% ipython --no-banner

In [1]: import numpy as np

In [2]: from numpy import linalg as LA

In [3]: np.set_printoptions(precision=2, suppress=True, linewidth=140, legacy="1.25")

In [4]: arr = np.loadtxt("block18.csv", delimiter=",")

In [5]: arr
Out[5]: 
array([[0., 1., 0., 1., 0.],
       [1., 0., 1., 1., 0.],
       [0., 1., 0., 1., 0.],
       [1., 1., 1., 0., 0.],
       [0., 0., 0., 0., 0.]])

In [6]: # 2 blocks once reordered

In [7]: hat = np.triu(np.array([[1, -2, -2, -2, 0],
   ...:     [0, 1, -2, 0, 0],
   ...:     [-2, 1, -2, 2, -2],
   ...:     [-2, -2, 1, 2, 2],
   ...:     [-2, -2, -2, 1, -2]]), 1) + np.eye(5)

In [8]: out = hat @ arr @ LA.inv(hat)

In [9]: np.round(np.poly(out), 2) + 0
Out[9]: array([ 1.,  0., -5., -4.,  0.,  0.])

In [10]: np.round(LA.det(out), 2)
Out[10]: 0.0

In [11]: print(hat @ arr - arr @ hat)
[[-4. -4. -2. -4. -2.]
 [ 0.  0.  2. -2.  0.]
 [ 2.  2.  4.  0. -2.]
 [ 0.  2.  4.  0.  2.]
 [ 0.  0.  0.  0.  0.]]

In [12]: round(LA.eigvalsh(arr).min(), 2)
Out[12]: -1.56

In [13]: try:
    ...:     LA.cholesky(arr)
    ...: except LA.LinAlgError as e:
    ...:     print("failed:", e)
    ...: 
failed: Matrix is not positive definite

In [14]: round(float(LA.eigvals(arr).sum().real), 2)
Out[14]: -0.0

In [15]: np.kron(np.eye(2, dtype=int), arr)
Out[15]: 
array([[0., 1., 0., 1., 0., 0., 0., 0., 0., 0.],
       [1., 0., 1., 1., 0., 0., 0., 0., 0., 0.],
       [0., 1., 0., 1., 0., 0., 0., 0., 0., 0.],
       [1., 1., 1., 0., 0., 0., 0., 0., 0., 0.],
       [0., 0., 0., 0., 0., 0., 0., 0., 0., 0.],
       [0., 0., 0., 0., 0., 0., 1., 0., 1., 0.],
       [0., 0., 0., 0., 0., 1., 0., 1., 1., 0.],
       [0., 0., 0., 0., 0., 0., 1., 0., 1., 0.],
       [0., 0., 0., 0., 0., 1., 1., 1., 0., 0.],
       [0., 0., 0., 0., 0., 0., 0., 0., 0., 0.]])

In [16]: np.round(np.poly(arr), 2) + 0
Out[16]: array([ 1.,  0., -5., -4.,  0.,  0.])

In [17]: print(np.round(LA.det(arr[::-1]), 2))
0.0

In [18]: np.einsum("ii->", arr)
Out[18]: 0.0

In [19]: np.einsum("ij,ji->", arr, arr)
Out[19]: 10.0

In [20]: np.abs(np.diag(LA.qr(arr)[1])) > 1e-9
Out[20]: array([ True,  True, False,  True, False])

In [21]: try:
    ...:     LA.inv(arr)
    ...: except LA.LinAlgError as e:
    ...:     print(e)
    ...: 
Singular matrix

In [22]: np.unique(arr.round(6), axis=0).shape
Out[22]: (4, 5)

In [23]: np.round(np.trace(LA.pinv(arr) @ arr), 2)
Out[23]: 3.0

In [24]: m1 = np.abs(np.array([[8, 5, -9, 2, -2, 8, 2, 1],
    ...:     [-2, -2, 9, 6, 7, -3, -5, 5],
    ...:     [-6, 9, -3, 3, 1, 6, -9, -7],
    ...:     [3, 5, -1, 4, 7, -9, 3, 0],
    ...:     [7, 8, -5, 7, 2, -1, 5, 1],
    ...:     [-9, 9, -2, -8, -3, 0, -9, -4],
    ...:     [-2, 8, 6, 1, -4, -7, 1, 7],
    ...:     [2, 0, -3, 7, 2, -5, 8, -1]])) + np.eye(8)

In [25]: m1 = m1 / m1.sum(axis=1, keepdims=True)

In [26]: m1
Out[26]: 
array([[0.24, 0.13, 0.24, 0.05, 0.05, 0.21, 0.05, 0.03],
       [0.05, 0.07, 0.23, 0.15, 0.17, 0.07, 0.12, 0.12],
       [0.13, 0.2 , 0.09, 0.07, 0.02, 0.13, 0.2 , 0.16],
       [0.09, 0.15, 0.03, 0.15, 0.21, 0.27, 0.09, 0.  ],
       [0.19, 0.22, 0.14, 0.19, 0.08, 0.03, 0.14, 0.03],
       [0.2 , 0.2 , 0.04, 0.18, 0.07, 0.02, 0.2 , 0.09],
       [0.05, 0.22, 0.16, 0.03, 0.11, 0.19, 0.05, 0.19],
       [0.07, 0.  , 0.1 , 0.24, 0.07, 0.17, 0.28, 0.07]])

In [27]: Uu, s, vt = LA.svd(arr)

In [28]: print(np.argmax(s[:-1] / (s[1:] + 1e-6)) + 1)
3

In [29]: out = Uu[:, :3] @ np.diag(s[:3]) @ vt[:3]

In [30]: print(round(float(np.abs(arr - out).max()), 2))
0.0

In [31]: LA.matrix_rank(arr, rtol=0.05)
Out[31]: 3

In [32]: np.round(LA.norm(arr - out, 2), 2), round(float(s[3]), 2)
Out[32]: (0.0, 0.0)
